In [1]: import numpy as np

In [2]: import numpy.linalg as la

In [3]: np.set_printoptions(precision=2, suppress=True, linewidth=140, sign=" ")

In [4]: def rd(a):
   ...:     return np.round(a, 2) + 0
   ...: 

In [5]: E = np.load("mat.npy")

In [6]: rd(E)
Out[6]: 
array([[ 0.17,  0.08,  0.08,  0.25,  0.17,  0.08,  0.08,  0.08],
       [ 0.18,  0.18,  0.18,  0.  ,  0.18,  0.18,  0.06,  0.06],
       [ 0.12,  0.06,  0.24,  0.06,  0.12,  0.18,  0.06,  0.18],
       [ 0.15,  0.  ,  0.23,  0.31,  0.23,  0.08,  0.  ,  0.  ],
       [ 0.22,  0.  ,  0.  ,  0.22,  0.44,  0.  ,  0.11,  0.  ],
       [ 0.14,  0.07,  0.07,  0.07,  0.21,  0.07,  0.21,  0.14],
       [ 0.15,  0.15,  0.  ,  0.05,  0.15,  0.15,  0.2 ,  0.15],
       [ 0.06,  0.  ,  0.19,  0.19,  0.19,  0.06,  0.06,  0.25]])

In [7]: la.matrix_rank(E)
Out[7]: np.int64(8)

In [8]: print(np.count_nonzero(E))
54

In [9]: E.shape
Out[9]: (8, 8)

In [10]: np.unravel_index(np.abs(E).argmax(), E.shape)
Out[10]: (np.int64(4), np.int64(4))

In [11]: rd(E.mean(axis=0))
Out[11]: array([ 0.15,  0.07,  0.12,  0.14,  0.21,  0.1 ,  0.1 ,  0.11])

In [12]: rd(np.diff(E, axis=0))
Out[12]: 
array([[ 0.01,  0.09,  0.09, -0.25,  0.01,  0.09, -0.02, -0.02],
       [-0.06, -0.12,  0.06,  0.06, -0.06,  0.  ,  0.  ,  0.12],
       [ 0.04, -0.06,  0.  ,  0.25,  0.11, -0.1 , -0.06, -0.18],
       [ 0.07,  0.  , -0.23, -0.09,  0.21, -0.08,  0.11,  0.  ],
       [-0.08,  0.07,  0.07, -0.15, -0.23,  0.07,  0.1 ,  0.14],
       [ 0.01,  0.08, -0.07, -0.02, -0.06,  0.08, -0.01,  0.01],
       [-0.09, -0.15,  0.19,  0.14,  0.04, -0.09, -0.14,  0.1 ]])

In [13]: rd(np.abs(E).max())
Out[13]: np.float64(0.44)

In [14]: rng = np.random.default_rng(5974)

In [15]: z = rng.permutation(8)

In [16]: z
Out[16]: array([ 5,  3,  6,  2,  4,  1,  0,  7])

In [17]: M2 = E[z][:, z]

In [18]: print(np.allclose(M2, E))
False

In [19]: rd(np.sort(np.abs(la.eigvals(M2))))
Out[19]: array([ 0.05,  0.06,  0.09,  0.09,  0.18,  0.25,  0.33,  1.  ])

In [20]: rd(la.det(M2)), rd(la.det(E[z]))
Out[20]: (np.float64(0.0), np.float64(0.0))

In [21]: print(rd(np.diag(M2)))
[ 0.07  0.31  0.2   0.24  0.44  0.18  0.17  0.25]

In [22]: z = rng.permutation(8)

In [23]: M2 = E[:, z] * rng.choice([-1, 1], 8)

In [24]: rd(M2)
Out[24]: 
array([[-0.08, -0.08,  0.17,  0.08, -0.08,  0.25,  0.17,  0.08],
       [-0.06, -0.06,  0.18,  0.18, -0.18,  0.  ,  0.18,  0.18],
       [-0.06, -0.18,  0.12,  0.24, -0.06,  0.06,  0.12,  0.18],
       [ 0.  ,  0.  ,  0.15,  0.23,  0.  ,  0.31,  0.23,  0.08],
       [-0.11,  0.  ,  0.22,  0.  ,  0.  ,  0.22,  0.44,  0.  ],
       [-0.21, -0.14,  0.14,  0.07, -0.07,  0.07,  0.21,  0.07],
       [-0.2 , -0.15,  0.15,  0.  , -0.15,  0.05,  0.15,  0.15],
       [-0.06, -0.25,  0.06,  0.19,  0.  ,  0.19,  0.19,  0.06]])

In [25]: Uu, _, Vt = la.svd(E.T @ M2)

In [26]: print(rd(Uu @ Vt))
[[ 0.  0.  1.  0.  0.  0.  0.  0.]
 [ 0.  0.  0.  0. -1.  0.  0.  0.]
 [ 0.  0.  0.  1.  0.  0.  0.  0.]
 [ 0.  0.  0.  0.  0.  1.  0.  0.]
 [ 0.  0.  0.  0.  0.  0.  1.  0.]
 [ 0.  0.  0.  0.  0.  0.  0.  1.]
 [-1.  0.  0.  0.  0.  0.  0.  0.]
 [ 0. -1.  0.  0.  0.  0.  0.  0.]]
